$ python3 -q
>>> import numpy as np
>>> np.set_printoptions(precision=2, suppress=True, linewidth=200)
>>> m1 = np.minimum.outer(np.arange(1, 4), np.arange(1, 4)) * 3
>>> m1
array([[3, 3, 3],
       [3, 6, 6],
       [3, 6, 9]])
>>> # symmetric, so the eigenvalues are real
>>> vec = np.array([3, 0, 1])
>>> target = m1 @ vec
>>> target
array([12, 15, 18])
>>> np.linalg.solve(m1, 4 * target)
array([12.,  0.,  4.])
>>> basis = 10 * np.array([[0.2, 1.7, 0.1], [-2.5, -1.0, 0.3]])
>>> rng = np.random.default_rng(444210)
>>> z = rng.integers(0, 2, 25)
>>> mat = basis[z] + rng.normal(size=(25, 3))
>>> mat
array([[  3.05,  17.78,   2.11],
       [ -0.37,  18.43,   0.14],
       [  1.56,  18.08,   0.85],
       [  2.85,  17.36,   2.55],
       [  2.14,  18.38,  -0.37],
       [-25.2 ,  -9.21,   3.33],
       [  2.34,  16.64,   1.39],
       [-25.52,  -9.58,   3.08],
       [-25.23, -11.65,   1.99],
       [-24.21,  -9.22,   2.54],
       [  2.28,  16.99,   0.08],
       [-24.99, -11.13,   1.91],
       [  4.06,  18.3 ,   2.37],
       [-25.42, -10.53,   3.67],
       [  2.96,  18.09,   0.92],
       [  3.65,  18.74,   1.66],
       [-25.3 ,  -9.17,   1.75],
       [  2.34,  17.21,   0.59],
       [-25.73, -11.14,   2.49],
       [-25.61, -10.66,   2.85],
       [-23.6 ,  -9.03,   3.56],
       [  1.37,  17.36,  -0.39],
       [  3.21,  16.4 ,  -1.48],
       [-24.31,  -8.83,   2.03],
       [  2.7 ,  18.41,   1.73]])
>>> Xc = (mat - mat.mean(axis=0)) / mat.std(axis=0)
>>> Xc.std(axis=0)
array([1., 1., 1.])
>>> coef = np.linalg.lstsq(np.delete(Xc, 0, axis=1), Xc[:, 0])[0]
>>> coef.round(2) + 0
array([1., 0.])
>>> round(float(1 - np.var(Xc[:, 0] - np.delete(Xc, 0, axis=1) @ coef)), 2)
0.99
>>> Xc = mat - mat.mean(axis=0)
>>> vecs = np.linalg.svd(Xc)[2][:2]
>>> M2 = Xc - Xc @ vecs.T @ vecs
>>> M2.std(axis=0)
array([0.54, 0.54, 0.13])
>>> np.linalg.norm(M2, axis=1).round(6).argmax()
np.int64(1)
>>> np.round(np.cov(Xc @ vecs.T, rowvar=False), 2) + 0
array([[392.6,   0. ],
       [  0. ,   1. ]])
>>> U, sigma, Vt = np.linalg.svd(mat)
>>> sigma
array([98.64, 53.48,  4.9 ])
>>> np.argmax(sigma[:-1] / (sigma[1:] + 1e-6)) + 1
np.int64(2)
>>> M2 = U[:, :2] @ np.diag(sigma[:2]) @ Vt[:2]
>>> np.linalg.matrix_rank(mat, rtol=0.05)
np.int64(2)
>>> round(float(np.linalg.norm(mat - M2, 2)), 2), round(sigma[2], 2)
(4.9, np.float64(4.9))
>>> round(float(np.abs(mat - M2).max()), 2)
2.12
>>> round(np.linalg.norm(mat - M2) / np.linalg.norm(mat), 2)
np.float64(0.04)
>>> np.linalg.matrix_rank(M2)
np.int64(2)
>>> M2 = np.c_[mat[:, :1] @ np.array([[2]]), np.array([1, 2, -2, 3, 2, 0, -3, 3, -1, -2, -2, 0, 1, 0, -1, -3, -2, 3, 3, -1, -1, 0, 2, 0, -3])]
>>> M2
array([[  6.11,   1.  ],
       [ -0.75,   2.  ],
       [  3.12,  -2.  ],
       [  5.71,   3.  ],
       [  4.29,   2.  ],
       [-50.41,   0.  ],
       [  4.68,  -3.  ],
       [-51.03,   3.  ],
       [-50.45,  -1.  ],
       [-48.41,  -2.  ],
       [  4.57,  -2.  ],
       [-49.98,   0.  ],
       [  8.13,   1.  ],
       [-50.84,   0.  ],
       [  5.91,  -1.  ],
       [  7.31,  -3.  ],
       [-50.61,  -2.  ],
       [  4.69,   3.  ],
       [-51.46,   3.  ],
       [-51.22,  -1.  ],
       [-47.2 ,  -1.  ],
       [  2.73,   0.  ],
       [  6.43,   2.  ],
       [-48.61,   0.  ],
       [  5.4 ,  -3.  ]])
>>> np.round(np.linalg.lstsq(mat, M2[:, 0])[0], 2) + 0
array([2., 0., 0.])
>>> M = np.loadtxt("m.csv", delimiter=",")
>>> M
array([[ -1.52,  10.06, -12.28],
       [ -0.45,   0.12,  -2.43],
       [ -0.37,   5.15,  -3.95],
       [  0.04,   5.03,  -1.39],
       [ -0.16,   9.04,  -4.01],
       [ -0.14,   3.  ,  -0.97],
       [ -0.29,   6.16,  -3.1 ],
       [  0.  ,   2.05,  -0.54],
       [ -1.42,   8.59, -10.82],
       [ -0.95,   1.48,  -6.35],
       [ -0.75,   8.44,  -7.13],
       [ -1.77,   7.85, -12.81],
       [ -1.12,   9.58, -10.14],
       [ -1.22,   6.58,  -8.85]])
>>> np.linalg.cond(M) > 100
np.True_
>>> np.linalg.matrix_rank(M, rtol=0.1)
np.int64(2)
>>> round(np.log10(np.linalg.cond(M)))
2
>>> round(np.linalg.norm(M, 2) / np.linalg.norm(M), 2)
np.float64(0.98)
>>> O, Rm = np.linalg.qr(M)
>>> np.round(O.T @ O, 2) + 0
array([[1., 0., 0.],
       [0., 1., 0.],
       [0., 0., 1.]])
>>> O @ Rm
array([[ -1.52,  10.06, -12.28],
       [ -0.45,   0.12,  -2.43],
       [ -0.37,   5.15,  -3.95],
       [  0.04,   5.03,  -1.39],
       [ -0.16,   9.04,  -4.01],
       [ -0.14,   3.  ,  -0.97],
       [ -0.29,   6.16,  -3.1 ],
       [  0.  ,   2.05,  -0.54],
       [ -1.42,   8.59, -10.82],
       [ -0.95,   1.48,  -6.35],
       [ -0.75,   8.44,  -7.13],
       [ -1.77,   7.85, -12.81],
       [ -1.12,   9.58, -10.14],
       [ -1.22,   6.58,  -8.85]])
>>> np.allclose(Rm.T @ Rm, M.T @ M)
True
>>> round(float(np.trace(O @ O.T)), 2)
3.0
>>> vec = np.array([-1, -3, 1])
>>> target = M @ vec
>>> coef, lr = np.zeros(3), 1 / np.linalg.norm(M, 2) ** 2
>>> for i in range(60):
...     coef -= lr * M.T @ (M @ coef - target)
...     if i % 10 == 0: print(i, round(np.linalg.norm(M @ coef - target), 2))
... 
0 12.88
10 8.04
20 5.02
30 3.14
40 1.96
50 1.24
>>> round(np.linalg.cond(M), 2)
np.float64(167.82)
>>> coef.round(2) + 0
array([ 0.  , -2.97,  0.9 ])
>>> P = M @ np.linalg.solve(M.T @ M, M.T)
>>> np.allclose(P @ P, P)
True
>>> np.diag(P)
array([0.21, 0.09, 0.07, 0.15, 0.38, 0.4 , 0.28, 0.03, 0.2 , 0.22, 0.13, 0.3 , 0.32, 0.22])
>>> P @ M[:, 1]
array([10.06,  0.12,  5.15,  5.03,  9.04,  3.  ,  6.16,  2.05,  8.59,  1.48,  8.44,  7.85,  9.58,  6.58])
>>> J = np.loadtxt("data.csv", delimiter=",")
>>> J
array([[0., 1., 0.],
       [1., 0., 0.],
       [0., 0., 0.]])
>>> # equal to its transpose
>>> (J + J.T) / 2
array([[0., 1., 0.],
       [1., 0., 0.],
       [0., 0., 0.]])
>>> (J - J.T) / 2
array([[0., 0., 0.],
       [0., 0., 0.],
       [0., 0., 0.]])
>>> np.round(np.linalg.det(J), 2)
np.float64(0.0)
>>> np.allclose(J, J.T)
True
>>> np.sort(np.abs(np.linalg.eigvals(J)))
array([0., 1., 1.])
>>> np.trace(J)
np.float64(0.0)
>>> feats = np.loadtxt("case16.csv", delimiter=",")
>>> feats
array([[-0.59, -0.09, -0.8 ],
       [-0.2 , -0.95,  0.25],
       [-0.78,  0.3 ,  0.54]])
>>> u = np.array([3, -4])
>>> np.cross(feats[2, :3], feats[0, :3])
array([-0.2 , -0.95,  0.25])
>>> np.convolve(feats[2], u)
array([-2.35,  4.05,  0.41, -2.16])
>>> np.array([np.convolve(row, u, "same") for row in feats])
array([[-1.77,  2.09, -2.06],
       [-0.59, -2.06,  4.54],
       [-2.35,  4.05,  0.41]])
>>> np.round(np.correlate(feats[2], feats[0], "full"), 2) + 0
array([ 0.63, -0.17,  0.  , -0.23, -0.32])
>>> vec = np.array([2, -1, 1])
>>> target = feats @ vec
>>> target
array([-1.89,  0.8 , -1.33])
>>> np.round(np.linalg.solve(feats.T, feats[0]), 2) + 0
array([1., 0., 0.])
>>> u = np.array([0, 2, 2])
>>> M2 = feats + np.outer(u, np.eye(3)[2])
>>> round(float(np.linalg.det(M2) / np.linalg.det(feats)), 2), round(1 + np.linalg.solve(feats, u)[2], 2)
(2.58, np.float64(2.58))
>>> M2
array([[-0.59, -0.09, -0.8 ],
       [-0.2 , -0.95,  2.25],
       [-0.78,  0.3 ,  2.54]])
>>> z = rng.permutation(3)
>>> z
array([0, 1, 2])
>>> M2 = feats[z][:, z]
>>> np.allclose(M2, feats)
True
>>> np.diag(M2)
array([-0.59, -0.95,  0.54])
>>> M2
array([[-0.59, -0.09, -0.8 ],
       [-0.2 , -0.95,  0.25],
       [-0.78,  0.3 ,  0.54]])
>>> np.round(np.linalg.det(M2), 2), round(float(np.linalg.det(feats[z])), 2)
(np.float64(1.0), 1.0)
>>> E = np.loadtxt("block10.csv", delimiter=",")
>>> E
array([[  18.,   -1.,    2.,   -2.],
       [  -1.,   42.,    2.,   -2.],
       [  -1.,    0.,   40.,    0.],
       [  -1.,    0.,    2., -101.]])
>>> O, Rm = np.linalg.qr(E)
>>> O.shape, Rm.shape
((4, 4), (4, 4))
>>> np.abs(np.diag(Rm))
array([ 18.08,  41.88,  40.1 , 100.83])
>>> O.round(2) + 0
array([[-1.  , -0.05, -0.06,  0.05],
       [ 0.06, -1.  ,  0.  ,  0.  ],
       [ 0.06,  0.  , -1.  , -0.05],
       [ 0.06,  0.  , -0.05,  1.  ]])
>>> round(float(abs(Rm[0, 0])), 2), round(np.linalg.norm(E[:, 0]), 2)
(18.08, np.float64(18.08))
>>> np.round(O.T @ O, 2) + 0
array([[1., 0., 0., 0.],
       [0., 1., 0., 0.],
       [0., 0., 1., 0.],
       [0., 0., 0., 1.]])
>>> Rm
array([[ -18.08,    3.32,    0.44,   -3.71],
       [   0.  ,  -41.88,   -1.92,    1.66],
       [   0.  ,    0.  ,  -40.1 ,    5.12],
       [   0.  ,    0.  ,    0.  , -100.83]])
